% ipython --no-banner

In [1]: import numpy as np

In [2]: import numpy.linalg as la

In [3]: np.set_printoptions(precision=2, suppress=True, linewidth=200)

In [4]: K = np.load("m.npy")

In [5]: K
Out[5]: 
array([[2., 4., 0.],
       [4., 0., 4.],
       [0., 4., 0.]])

In [6]: np.einsum("ii->", K)
Out[6]: np.float64(2.0)

In [7]: np.kron(np.eye(2, dtype=int), K)
Out[7]: 
array([[2., 4., 0., 0., 0., 0.],
       [4., 0., 4., 0., 0., 0.],
       [0., 4., 0., 0., 0., 0.],
       [0., 0., 0., 2., 4., 0.],
       [0., 0., 0., 4., 0., 4.],
       [0., 0., 0., 0., 4., 0.]])

In [8]: np.poly(K)
Out[8]: array([  1.,  -2., -32.,  32.])

In [9]: np.einsum("ij,ji->", K, K)
Out[9]: np.float64(68.0)

In [10]: x = np.array([1, 2, 3])

In [11]: a = np.maximum(K @ x, 0)

In [12]: np.flatnonzero(a > 1e-9)
Out[12]: array([0, 1, 2])

In [13]: K.T @ a
Out[13]: array([84., 72., 64.])

In [14]: M = np.load("sample14.npy")

In [15]: M
Out[15]: 
array([[-5.,  2.],
       [ 0., -1.]])

In [16]: # triangular, det is the product of the diagonal

In [17]: C2 = M.T @ M

In [18]: C2
Out[18]: 
array([[ 25., -10.],
       [-10.,   5.]])

In [19]: la.eigvalsh(C2)[::-1]
Out[19]: array([29.14,  0.86])

In [20]: la.matrix_rank(C2)
Out[20]: np.int64(2)

In [21]: np.trace(C2), (M ** 2).sum()
Out[21]: (np.float64(30.0), np.float64(30.0))

In [22]: la.svd(M, compute_uv=False) ** 2
Out[22]: array([29.14,  0.86])

In [23]: W0 = np.loadtxt("run13.csv", delimiter=",")

In [24]: W0
Out[24]: 
array([[-0.71, -0.71],
       [ 0.71, -0.71]])

In [25]: round(float(W0[:, 0] @ W0[:, 1]), 2)
Out[25]: 0.0

In [26]: np.round(W0.T @ W0, 2) + 0
Out[26]: 
array([[1., 0.],
       [0., 1.]])
